$ python3 -q
>>> import numpy as np
>>> from numpy import linalg as LA
>>> np.set_printoptions(suppress=True, linewidth=140)
>>> r0 = np.array([-7, -9, 6, 1])
>>> v = np.array([1, -2, 3, 1])
>>> feats = np.outer(r0, v)
>>> feats
array([[ -7,  14, -21,  -7],
       [ -9,  18, -27,  -9],
       [  6, -12,  18,   6],
       [  1,  -2,   3,   1]])
>>> np.einsum("ii->", feats)
np.int64(30)
>>> round(LA.det(feats[::-1]), 3)
np.float64(0.0)
>>> np.round(LA.det(2 * feats), 3), round(float(LA.det(feats)), 3)
(np.float64(0.0), 0.0)
>>> np.kron(np.eye(2, dtype=int), feats)
array([[ -7,  14, -21,  -7,   0,   0,   0,   0],
       [ -9,  18, -27,  -9,   0,   0,   0,   0],
       [  6, -12,  18,   6,   0,   0,   0,   0],
       [  1,  -2,   3,   1,   0,   0,   0,   0],
       [  0,   0,   0,   0,  -7,  14, -21,  -7],
       [  0,   0,   0,   0,  -9,  18, -27,  -9],
       [  0,   0,   0,   0,   6, -12,  18,   6],
       [  0,   0,   0,   0,   1,  -2,   3,   1]])
>>> np.round(np.poly(feats), 3) + 0
array([  1., -30.,   0.,   0.,   0.])
>>> np.round(LA.eigvals(feats), 3) + 0
array([ 0., 30.,  0.,  0.])
>>> np.round(LA.det(feats.T), 3)
np.float64(0.0)
>>> round(np.trace(LA.pinv(feats) @ feats), 3)
np.float64(1.0)
>>> LA.lstsq(feats[:-1].T, feats[-1])[2]
np.int32(1)
>>> np.round(feats @ LA.pinv(feats) @ feats, 3)
array([[ -7.,  14., -21.,  -7.],
       [ -9.,  18., -27.,  -9.],
       [  6., -12.,  18.,   6.],
       [  1.,  -2.,   3.,   1.]])
>>> LA.matrix_rank(feats, rtol=0.1)
np.int64(1)
>>> LA.cond(feats) > 100
np.True_
>>> np.argsort(-LA.norm(feats, axis=0).round(6), kind="stable")[:3]
array([2, 1, 0])
>>> left, sig, Vt = LA.svd(feats)
>>> V = Vt[:(sig > 1e-8).sum()]
>>> rng = np.random.default_rng(1996)
>>> vec = feats[3] + 3 * feats[2] + rng.integers(2) * np.eye(4)[1]
>>> vec
array([ 19., -37.,  57.,  19.])
>>> np.round(np.diag(V.T @ V), 3)
array([0.067, 0.267, 0.6  , 0.067])
>>> round(float(LA.norm(vec - V.T @ V @ vec)), 3)
0.856
>>> lab = rng.integers(0, 2, 6)
>>> F = np.triu((lab[:, None] == lab) & (rng.random((6, 6)) < 0.8), 1).astype(int)
>>> F += F.T
>>> F
array([[0, 0, 1, 0, 0, 1],
       [0, 0, 0, 1, 0, 0],
       [1, 0, 0, 0, 1, 0],
       [0, 1, 0, 0, 0, 0],
       [0, 0, 1, 0, 0, 1],
       [1, 0, 0, 0, 1, 0]])
>>> np.allclose(F, F.T)
True
>>> LA.matrix_power(F, 3)
array([[0, 0, 4, 0, 0, 4],
       [0, 0, 0, 1, 0, 0],
       [4, 0, 0, 0, 4, 0],
       [0, 1, 0, 0, 0, 0],
       [0, 0, 4, 0, 0, 4],
       [4, 0, 0, 0, 4, 0]])
>>> np.round(np.sort(np.abs(LA.eigvals(F))), 3) + 0
array([0., 0., 1., 1., 2., 2.])
>>> F @ F
array([[2, 0, 0, 0, 2, 0],
       [0, 1, 0, 0, 0, 0],
       [0, 0, 2, 0, 0, 2],
       [0, 0, 0, 1, 0, 0],
       [2, 0, 0, 0, 2, 0],
       [0, 0, 2, 0, 0, 2]])
>>> ev, V = LA.eigh(F)
>>> np.round(V @ np.diag(ev) @ V.T, 3) + 0
array([[0., 0., 1., 0., 0., 1.],
       [0., 0., 0., 1., 0., 0.],
       [1., 0., 0., 0., 1., 0.],
       [0., 1., 0., 0., 0., 0.],
       [0., 0., 1., 0., 0., 1.],
       [1., 0., 0., 0., 1., 0.]])
>>> (ev > 1e-8).sum(), (ev < -1e-8).sum()
(np.int64(2), np.int64(2))
>>> np.round(V.T @ F @ V, 3) + 0
array([[-2.,  0.,  0.,  0.,  0.,  0.],
       [ 0., -1.,  0.,  0.,  0.,  0.],
       [ 0.,  0.,  0.,  0.,  0.,  0.],
       [ 0.,  0.,  0.,  0.,  0.,  0.],
       [ 0.,  0.,  0.,  0.,  1.,  0.],
       [ 0.,  0.,  0.,  0.,  0.,  2.]])
>>> round(float(ev.sum()), 3), np.trace(F)
(0.0, np.int64(0))
>>> mat = np.loadtxt("layer0.csv", delimiter=",")
>>> mat.round(3)
array([[-0.814,  0.574, -0.092],
       [ 0.   , -0.159, -0.987],
       [-0.581, -0.803,  0.129]])
>>> Q, V = LA.qr(mat[:, :1])[0], LA.qr(mat[:, 1:])[0]
>>> sig = LA.svd(Q.T @ V, compute_uv=False)
>>> round(float(LA.norm(Q @ Q.T - V @ V.T, 2)), 3)
1.0
>>> sig.round(3) + 0
array([0.])
>>> cov = mat.T @ mat
>>> (mat @ mat.T).shape
(3, 3)
>>> np.round(LA.svd(mat, compute_uv=False) ** 2, 3)
array([1., 1., 1.])
>>> np.allclose(cov, cov.T)
True
>>> cov.round(3) + 0
array([[1., 0., 0.],
       [0., 1., 0.],
       [0., 0., 1.]])
